$ python3 -q
>>> import numpy as np
>>> np.set_printoptions(precision=3, suppress=True, linewidth=140)
>>> F = np.loadtxt("out17.csv", delimiter=",")
>>> F
array([[13.,  1.,  3.,  2.],
       [ 2., 13.,  1.,  2.],
       [ 2.,  3., 11.,  2.],
       [ 0.,  1.,  2., 10.]])
>>> np.poly(F)
array([    1.,   -47.,   808., -6054., 16740.])
>>> np.einsum("ij,ji->", F, F)
np.float64(593.0)
>>> np.kron(np.eye(2, dtype=int), F)
array([[13.,  1.,  3.,  2.,  0.,  0.,  0.,  0.],
       [ 2., 13.,  1.,  2.,  0.,  0.,  0.,  0.],
       [ 2.,  3., 11.,  2.,  0.,  0.,  0.,  0.],
       [ 0.,  1.,  2., 10.,  0.,  0.,  0.,  0.],
       [ 0.,  0.,  0.,  0., 13.,  1.,  3.,  2.],
       [ 0.,  0.,  0.,  0.,  2., 13.,  1.,  2.],
       [ 0.,  0.,  0.,  0.,  2.,  3., 11.,  2.],
       [ 0.,  0.,  0.,  0.,  0.,  1.,  2., 10.]])
>>> np.linalg.eigvals(F)
array([17.162, 10.838,  9.   , 10.   ])
>>> np.round(np.linalg.det(F[::-1]), 3)
np.float64(16740.0)
>>> np.einsum("ii->", F)
np.float64(47.0)
>>> out = F[0, 0] * F[1:] - np.outer(F[1:, 0], F[0])
>>> out
array([[  0., 167.,   7.,  22.],
       [  0.,  37., 137.,  22.],
       [  0.,  13.,  26., 130.]])
>>> np.flatnonzero(~out.round(6).any(axis=1))
array([], dtype=int64)
>>> F[:, 0] / F[0, 0]
array([1.   , 0.154, 0.154, 0.   ])
>>> M = np.loadtxt("data.csv", delimiter=",")
>>> M
array([[ 1.,  0.,  4.],
       [ 1.,  5.,  5.],
       [ 4.,  5.,  6.],
       [ 6.,  5., 10.],
       [10., 10., 13.],
       [15., 10., 14.],
       [16., 15., 16.],
       [21., 16., 19.],
       [22., 18., 21.],
       [26., 22., 25.],
       [29., 26., 27.],
       [34., 27., 31.],
       [34., 28., 32.],
       [34., 31., 32.],
       [35., 32., 34.],
       [36., 35., 36.]])
>>> rng = np.random.default_rng(712047)
>>> lab = rng.permutation(3)
>>> out = M[:, lab] * rng.choice([-1, 1], 3)
>>> out
array([[ 0.,  4.,  1.],
       [ 5.,  5.,  1.],
       [ 5.,  6.,  4.],
       [ 5., 10.,  6.],
       [10., 13., 10.],
       [10., 14., 15.],
       [15., 16., 16.],
       [16., 19., 21.],
       [18., 21., 22.],
       [22., 25., 26.],
       [26., 27., 29.],
       [27., 31., 34.],
       [28., 32., 34.],
       [31., 32., 34.],
       [32., 34., 35.],
       [35., 36., 36.]])
>>> U, _, vt = np.linalg.svd(M.T @ out)
>>> np.round(U @ vt, 3) + 0
array([[0., 0., 1.],
       [1., 0., 0.],
       [0., 1., 0.]])
>>> lab
array([1, 2, 0])
